>>> import numpy as np
>>> from numpy import linalg as LA
>>> np.set_printoptions(precision=3, suppress=True, linewidth=160, legacy="1.25")
>>> arr = np.loadtxt("case15.csv", delimiter=",")
>>> print(arr)
[[0.333 0.167 0.167 0.333]
 [0.217 0.435 0.348 0.   ]
 [0.077 0.231 0.077 0.615]
 [0.316 0.421 0.105 0.158]]
>>> rng = np.random.default_rng(811003)
>>> idx = rng.permutation(4)
>>> idx
array([1, 2, 0, 3])
>>> out = arr[idx][:, idx]
>>> np.trace(out)
1.003
>>> np.diag(out)
array([0.435, 0.077, 0.333, 0.158])
>>> out
array([[0.435, 0.348, 0.217, 0.   ],
       [0.231, 0.077, 0.077, 0.615],
       [0.167, 0.167, 0.333, 0.333],
       [0.421, 0.105, 0.316, 0.158]])
>>> np.sort(np.abs(LA.eigvals(out)))
array([0.216, 0.285, 0.285, 1.   ])
>>> O, r_ = LA.qr(arr)
>>> np.trace(O @ O.T)
4.0
>>> O.shape, r_.shape
((4, 4), (4, 4))
>>> print(np.abs(np.diag(r_)))
[0.514 0.323 0.187 0.568]
>>> O = arr.astype(float).copy()
>>> for j in range(4):
...     O[:, j] -= O[:, :j] @ (O[:, :j].T @ O[:, j])
...     O[:, j] /= LA.norm(O[:, j])
... 
>>> np.round(O.T @ O, 3) + 0
array([[1., 0., 0., 0.],
       [0., 1., 0., 0.],
       [0., 0., 1., 0.],
       [0., 0., 0., 1.]])
>>> LA.matrix_power(arr, 100)
array([[0.241, 0.327, 0.194, 0.237],
       [0.241, 0.327, 0.194, 0.237],
       [0.241, 0.327, 0.194, 0.237],
       [0.241, 0.327, 0.194, 0.237]])
>>> np.sort(np.abs(LA.eigvals(arr)))[::-1]
array([1.   , 0.285, 0.285, 0.216])
>>> arr.sum(axis=1)
array([1., 1., 1., 1.])
>>> print(arr @ np.ones(4))
[1. 1. 1. 1.]
>>> pr = np.eye(4)[1]
>>> for _ in range(3):
...     pr = pr @ arr
...     print(pr.round(3))
... 
[0.217 0.435 0.348 0.   ]
[0.193 0.306 0.214 0.286]
[0.238 0.335 0.185 0.242]
